$ python -q
>>> import numpy as np
>>> import numpy.linalg as la
>>> np.set_printoptions(suppress=True, linewidth=100)
>>> W2 = np.sign(np.array([[2, 2, 0, 2], [2, 0, 0, 0], [0, 0, 2, 0], [1, 1, 0, 0]]))
>>> M2 = (np.tril(W2, -1) + np.eye(4)) @ (np.triu(W2, 1) + np.eye(4))
>>> vals = np.array([1, -2, 2, 0])
>>> arr = np.rint(M2 * vals @ la.inv(M2)) + 0
>>> print(arr)
[[ 4. -2.  0. -1.]
 [ 6. -4.  0. -1.]
 [ 0.  0.  2.  0.]
 [ 6. -4.  0. -1.]]
>>> print(np.argsort(-la.norm(arr, axis=0).round(6), kind="stable")[:3])
[0 1 2]
>>> print([round(float(x), 2) for x in la.svd(arr, compute_uv=False)[:3]])
[11.25, 2.0, 0.62]
>>> print(la.cond(arr) > 100)
True
>>> print(round(float(la.norm(arr, 2) / la.norm(arr)), 2))
0.98
>>> print(np.flatnonzero(la.matrix_power((arr != 0) + (arr.T != 0) + np.eye(4), 4)[3]))
[0 1 3]
>>> print(round(float(la.det(arr)), 2))
0.0
>>> print((arr != 0).astype(int))
[[1 1 0 1]
 [1 1 0 1]
 [0 0 1 0]
 [1 1 0 1]]
>>> print(arr @ arr)
[[-2.  4.  0. -1.]
 [-6.  8.  0. -1.]
 [ 0.  0.  4.  0.]
 [-6.  8.  0. -1.]]
>>> print(np.round(np.sort(la.eigvals(arr).real), 2) + 0)
[-2.  0.  1.  2.]
>>> print(round(la.norm(arr, "nuc"), 2))
13.87
>>> print(la.norm(arr, axis=1).argmax())
1
>>> print(round(la.norm(arr[2] - arr[1]), 2))
7.55
>>> print(round(la.norm(arr[2], 1), 2), np.round(la.norm(arr[2], np.inf), 2))
2.0 2.0
>>> print(np.round(la.norm(arr) ** 2 / la.norm(arr, 2) ** 2, 2))
1.03
